In [1]: import numpy as np

In [2]: np.set_printoptions(precision=2, suppress=True, linewidth=140)

In [3]: J = np.load("dump.npy")

In [4]: print(J)
[[ 0  3  0  0 -1  0]
 [ 0  0  0  0 -2  0]
 [ 0 -1  0  0  0 -2]
 [ 0  0  0  0  2  0]]

In [5]: # columns 0 and 2 are equal

In [6]: w1 = np.array([[-2, -2, -2, -2, 0],
   ...:     [2, 0, -2, -1, -2],
   ...:     [1, -2, 2, -1, 1],
   ...:     [0, -1, -1, 0, -2],
   ...:     [0, 0, 0, -2, -1],
   ...:     [-1, -1, 0, 1, 2]])

In [7]: coef = np.array([0, 3, 0, 1, 3])

In [8]: act = np.maximum(J @ w1 + coef, 0)

In [9]: print(np.linalg.matrix_rank(act))
4

In [10]: print((act > 0).mean(axis=0))
[0.25 1.   0.25 0.25 0.75]

In [11]: Z = np.array([[-1, 1, 0], [-2, -2, 1], [-1, 1, 1], [-1, 0, 1], [-2, 1, 1]])

In [12]: print((act @ Z).round(6).argmax(axis=1))
[2 2 2 2]

In [13]: K = np.loadtxt("mat.csv", delimiter=",")

In [14]: print(K)
[[ 7.46  1.85  6.4 ]
 [-4.59  7.3   5.06]
 [-8.75  4.14  2.5 ]
 [-9.34 -2.49 -2.55]
 [ 9.9  -1.33 -0.55]
 [-3.08  1.51 -9.39]
 [ 8.92 -1.82 -4.14]
 [-8.45  0.77  5.3 ]
 [ 8.68 -1.86  4.6 ]
 [ 3.6   9.27 -1.1 ]
 [ 6.96 -6.75  2.43]
 [ 7.48 -3.77 -5.45]
 [-8.22  5.48 -1.53]
 [-8.73  4.31 -2.29]
 [ 0.75  9.35 -3.47]
 [-2.72  9.28 -2.53]
 [-5.77  1.07 -8.1 ]
 [ 1.56  9.73 -1.67]
 [-4.04 -4.53 -7.95]
 [ 3.45  3.33 -8.78]
 [ 8.07  5.15 -2.87]
 [-3.08 -5.06  8.05]
 [ 6.84 -5.26  5.04]
 [ 1.04 -6.76 -7.3 ]
 [ 7.86  5.47  2.88]
 [ 2.75 -3.14  9.09]
 [-6.28  7.63  1.52]
 [ 6.7   5.49 -5.  ]
 [ 1.67  4.65 -8.7 ]
 [ 0.59  9.84 -1.7 ]
 [ 0.08 -7.84 -6.2 ]]

In [15]: M2 = np.c_[K[:, :1] @ np.array([[-2]]), np.array([3, 3, 3, 1, -2, -2, 2, -3, 2, -3, 3, 3, -3, -1, -1, -3, 3, -1, -1, 1, 0, 0, -2, -1, 2, -2, 2, 0, 3, 3, -3])]

In [16]: print(M2)
[[-14.92   3.  ]
 [  9.18   3.  ]
 [ 17.5    3.  ]
 [ 18.68   1.  ]
 [-19.8   -2.  ]
 [  6.16  -2.  ]
 [-17.84   2.  ]
 [ 16.9   -3.  ]
 [-17.36   2.  ]
 [ -7.2   -3.  ]
 [-13.92   3.  ]
 [-14.96   3.  ]
 [ 16.44  -3.  ]
 [ 17.46  -1.  ]
 [ -1.5   -1.  ]
 [  5.44  -3.  ]
 [ 11.54   3.  ]
 [ -3.12  -1.  ]
 [  8.08  -1.  ]
 [ -6.9    1.  ]
 [-16.14   0.  ]
 [  6.16   0.  ]
 [-13.68  -2.  ]
 [ -2.08  -1.  ]
 [-15.72   2.  ]
 [ -5.5   -2.  ]
 [ 12.56   2.  ]
 [-13.4    0.  ]
 [ -3.34   3.  ]
 [ -1.18   3.  ]
 [ -0.16  -3.  ]]

In [17]: print(np.round(np.linalg.norm(M2 - K @ np.linalg.lstsq(K, M2)[0], axis=0), 2) + 0)
[ 0.   12.26]

In [18]: print(np.linalg.matrix_rank(np.c_[K, M2]))
4

In [19]: print(np.round(np.linalg.lstsq(K, M2[:, 0])[0], 2) + 0)
[-2.  0.  0.]

In [20]: print(np.linalg.norm(np.linalg.qr(K)[0].T @ M2, axis=0) ** 2 / ((M2 ** 2).sum(axis=0) + 1e-12))
[1.   0.04]

In [21]: x0 = np.array([2, 3])

In [22]: target = M2 @ x0

In [23]: coef, lr = np.zeros(2), 1 / np.linalg.norm(M2, 2) ** 2

In [24]: for i in range(60):
    ...:     coef -= lr * M2.T @ (M2 @ coef - target)
    ...:     if i % 10 == 0: print(i, round(np.linalg.norm(M2 @ coef - target), 2))
    ...: 
0 36.48
10 26.38
20 19.07
30 13.79
40 9.97
50 7.21

In [25]: print(coef)
[1.99 2.56]

In [26]: cov = np.cov(K, rowvar=False)

In [27]: print(K.std(axis=0))
[6.15 5.46 5.22]

In [28]: print(np.argsort(-K.std(axis=0).round(6), kind="stable"))
[0 1 2]

In [29]: x0 = np.array([3, 4, 4])

In [30]: h1 = np.maximum(K @ x0, 0)

In [31]: print(K.T @ h1)
[2008.2  2274.32  782.78]

In [32]: print(np.tanh(K @ x0))
[ 1.    1.    0.3  -1.    1.   -1.    0.99 -0.79  1.    1.    1.   -1.   -1.   -1.    1.    1.   -1.    1.   -1.   -1.    1.    0.99  1.
 -1.    1.    1.    1.    1.   -1.    1.   -1.  ]

In [33]: print(np.flatnonzero(h1 > 1e-9))
[ 0  1  2  4  6  8  9 10 14 15 17 20 21 22 24 25 26 27 29]

In [34]: W0 = np.array([[-5.0, 2.0, 1.0], [-6.0, 2.0, 2.0], [-4.0, 2.0, 0.0]])

In [35]: print(np.argsort(-np.linalg.norm(J, axis=0).round(6), kind="stable")[:3])
[1 4 5]

In [36]: print(np.round(np.linalg.norm(J, 2) / np.linalg.norm(J), 2))
0.75

In [37]: print([round(float(x), 2) for x in np.linalg.svd(J, compute_uv=False)[:3]])
[3.58, 2.64, 1.8]

In [38]: print(np.linalg.matrix_rank(J, rtol=0.1))
3

In [39]: P = np.triu(np.array([[2, 2, 1], [1, 1, 3], [3, 0, 3]]), 1) + np.eye(3)

In [40]: M2 = P @ W0 @ np.linalg.inv(P)

In [41]: print(M2)
[[ -21.   50. -124.]
 [ -18.   44. -112.]
 [  -4.   10.  -26.]]

In [42]: print(np.linalg.matrix_rank(M2))
2

In [43]: print(round(float(np.linalg.det(M2)), 2))
0.0

In [44]: M2 = np.array([[-9, -6, -8, -4, 8],
    ...:     [5, -3, 6, -6, 1],
    ...:     [-7, -2, 2, 4, -2],
    ...:     [-2, -8, 9, -2, -8],
    ...:     [1, 1, -1, 9, 6]])

In [45]: E = np.triu(M2)

In [46]: print(E)
[[-9 -6 -8 -4  8]
 [ 0 -3  6 -6  1]
 [ 0  0  2  4 -2]
 [ 0  0  0 -2 -8]
 [ 0  0  0  0  6]]

In [47]: f = np.array([2, 3, 0])

In [48]: print(np.correlate(E[3], E[2], "full"))
[  0   0   0   4   8 -36 -16   0   0]

In [49]: print(np.polyval(f, E[3]))
[  0   0   0   2 104]

In [50]: print(np.convolve(E[3], f))
[  0   0   0  -4 -22 -24   0]

In [51]: rng = np.random.default_rng(75402)

In [52]: idx = rng.permutation(5)

In [53]: print(idx)
[3 1 0 4 2]

In [54]: M2 = E[idx][:, idx]

In [55]: print(M2)
[[-2  0  0 -8  0]
 [-6 -3  0  1  6]
 [-4 -6 -9  8 -8]
 [ 0  0  0  6  0]
 [ 4  0  0 -2  2]]

In [56]: print(np.trace(M2))
-6

In [57]: print(np.sort(np.abs(np.linalg.eigvals(M2))))
[2. 2. 3. 6. 9.]

In [58]: print(np.round(np.linalg.det(M2), 2), np.round(np.linalg.det(E[idx]), 2))
-648.0 648.0

In [59]: print(np.diag(M2))
[-2 -3 -9  6  2]
